$ python3 -q
>>> import numpy as np
>>> import numpy.linalg as la
>>> np.set_printoptions(precision=3, suppress=True, linewidth=140, floatmode="fixed")
>>> mat = np.load("a.npy")
>>> print(mat)
[[  5.718  -2.147  -3.565  -6.408   3.617  17.200]
 [  5.403  -1.217  -6.344 -14.442 -10.923   1.099]
 [  6.421  -1.719  -6.537 -14.337  -8.149   6.413]
 [  3.983  -1.803  -1.356  -1.285   7.954  17.724]
 [ -3.622   1.717   0.947   0.363  -8.610 -17.572]
 [ -3.284   0.379   5.178  12.503  13.008   6.061]
 [ -0.408  -0.589   2.975   8.125  12.853  12.626]
 [ -1.686  -0.176   4.019  10.253  13.233  10.038]
 [  3.365  -1.655  -0.663   0.272   9.041  17.426]
 [ -4.751   1.972   2.272   3.379  -6.329 -17.802]
 [ -6.825   2.152   5.758  11.885   2.925 -12.877]
 [  3.786  -1.757  -1.131  -0.778   8.319  17.649]
 [ -6.556   2.217   4.983   9.870   0.168 -15.160]
 [  3.098  -1.588  -0.375   0.915   9.461  17.245]
 [  6.483  -2.218  -4.833  -9.494   0.290  15.475]
 [ -5.236   2.066   2.895   4.827  -5.090 -17.628]
 [ -6.828   2.037   6.187  13.091   4.980 -10.713]
 [ -1.455   1.145  -1.289  -4.557 -11.499 -15.554]
 [ -6.849   2.094   6.020  12.608   4.102 -11.691]
 [  2.588  -1.456   0.162   2.102  10.189  16.820]
 [ -6.846   2.075   6.083  12.786   4.415 -11.352]
 [ -6.224   2.207   4.356   8.317  -1.642 -16.296]
 [  4.203  -0.724  -5.753 -13.537 -12.432  -3.302]
 [ -6.617   2.213   5.118  10.213   0.599 -14.848]
 [ -5.185   1.122   6.255  14.329  11.285  -0.206]]
>>> out = np.array([[0, 0], [7, 2], [-5, 9], [2, -8], [-5, -1], [-7, 7]])
>>> print(la.matrix_rank(np.vstack([mat, out.T])))
4
>>> print(la.matrix_rank(mat @ out))
2
>>> K = np.loadtxt("x.csv", delimiter=",")
>>> print(K)
[[5.000 0.000 0.000 4.000 0.000 0.000]
 [0.000 5.000 4.000 0.000 4.000 4.000]
 [0.000 4.000 5.000 0.000 4.000 4.000]
 [4.000 0.000 0.000 5.000 0.000 0.000]
 [0.000 4.000 4.000 0.000 5.000 4.000]
 [0.000 4.000 4.000 0.000 4.000 5.000]]
>>> w, vecs = la.eigh(K)
>>> print(np.round(vecs.T @ vecs, 3) + 0)
[[1.000 0.000 0.000 0.000 0.000 0.000]
 [0.000 1.000 0.000 0.000 0.000 0.000]
 [0.000 0.000 1.000 0.000 0.000 0.000]
 [0.000 0.000 0.000 1.000 0.000 0.000]
 [0.000 0.000 0.000 0.000 1.000 0.000]
 [0.000 0.000 0.000 0.000 0.000 1.000]]
>>> print(w)
[ 1.000  1.000  1.000  1.000  9.000 17.000]
>>> print(la.eigvalsh(K + -2 * np.eye(6)))
[-1.000 -1.000 -1.000 -1.000  7.000 15.000]
>>> print(vecs @ np.diag(w) @ vecs.T)
[[5.000 0.000 0.000 4.000 0.000 0.000]
 [0.000 5.000 4.000 0.000 4.000 4.000]
 [0.000 4.000 5.000 0.000 4.000 4.000]
 [4.000 0.000 0.000 5.000 0.000 0.000]
 [0.000 4.000 4.000 0.000 5.000 4.000]
 [0.000 4.000 4.000 0.000 4.000 5.000]]
>>> print(np.round(vecs.T @ K @ vecs, 3) + 0)
[[ 1.000  0.000  0.000  0.000  0.000  0.000]
 [ 0.000  1.000  0.000  0.000  0.000  0.000]
 [ 0.000  0.000  1.000  0.000  0.000  0.000]
 [ 0.000  0.000  0.000  1.000  0.000  0.000]
 [ 0.000  0.000  0.000  0.000  9.000  0.000]
 [ 0.000  0.000  0.000  0.000  0.000 17.000]]
>>> print(round(w.sum(), 3), np.trace(K))
30.0 30.0
>>> print(np.abs(vecs[:, -1]))
[0.000 0.500 0.500 0.000 0.500 0.500]
>>> W1 = np.array([[-2, 0, 1], [2, 1, 0], [-2, -3, 3], [-3, 3, 1], [1, 0, 1], [0, 1, 1]])
>>> beta = np.array([2, 2, 2])
>>> act = np.maximum(K @ W1 + beta, 0)
>>> print((act > 0).astype(int))
[[0 1 1]
 [1 0 1]
 [1 0 1]
 [0 1 1]
 [1 0 1]
 [1 0 1]]
>>> print(la.matrix_rank(act))
3
>>> print(act)
[[ 0.000 14.000 11.000]
 [ 8.000  0.000 22.000]
 [ 4.000  0.000 25.000]
 [ 0.000 17.000 11.000]
 [ 7.000  0.000 23.000]
 [ 6.000  0.000 23.000]]
>>> print((act > 0).mean(axis=0))
[0.667 0.333 1.000]
>>> W2 = np.array([[5, 8], [-3, -1], [3, -8]])
>>> print((act @ W2).round(6).argmax(axis=1))
[0 0 0 0 0 0]
>>> print((K != 0).astype(int))
[[1 0 0 1 0 0]
 [0 1 1 0 1 1]
 [0 1 1 0 1 1]
 [1 0 0 1 0 0]
 [0 1 1 0 1 1]
 [0 1 1 0 1 1]]
>>> print((la.matrix_power((K != 0) + (K.T != 0) + np.eye(6), 6) > 0).astype(int))
[[1 0 0 1 0 0]
 [0 1 1 0 1 1]
 [0 1 1 0 1 1]
 [1 0 0 1 0 0]
 [0 1 1 0 1 1]
 [0 1 1 0 1 1]]
>>> print(np.sort(la.eigvals(K).real))
[ 1.000  1.000  1.000  1.000  9.000 17.000]
>>> out = np.array([[8, 9, -8],
...     [0, -3, -9],
...     [1, 0, -2],
...     [6, -3, -1],
...     [5, -7, 4],
...     [-5, -7, 0]])
>>> print(K @ out)
[[ 64.000  33.000 -44.000]
 [  4.000 -71.000 -37.000]
 [  5.000 -68.000 -30.000]
 [ 62.000  21.000 -37.000]
 [  9.000 -75.000 -24.000]
 [ -1.000 -75.000 -28.000]]
>>> print(la.matrix_rank(K @ out))
3
>>> print(la.matrix_rank(np.vstack([K, out.T])))
6
>>> E = np.array([[90, -29, -34, -15, -75, 57, 9],
...     [-29, 189, -40, -49, 24, -84, 89],
...     [-34, -40, 199, -64, -46, 3, 97],
...     [-15, -49, -64, 153, 33, -24, -92],
...     [-75, 24, -46, 33, 246, -61, -137],
...     [57, -84, 3, -24, -61, 264, -61],
...     [9, 89, 97, -92, -137, -61, 221]])
>>> O, vecs = la.qr(E[:, :2])[0], la.qr(E[:, 2:])[0]
>>> sv = la.svd(O.T @ vecs, compute_uv=False)
>>> print(round(la.norm(O @ O.T - vecs @ vecs.T, 2), 3))
1.0
>>> print((sv > 0.9).sum())
2
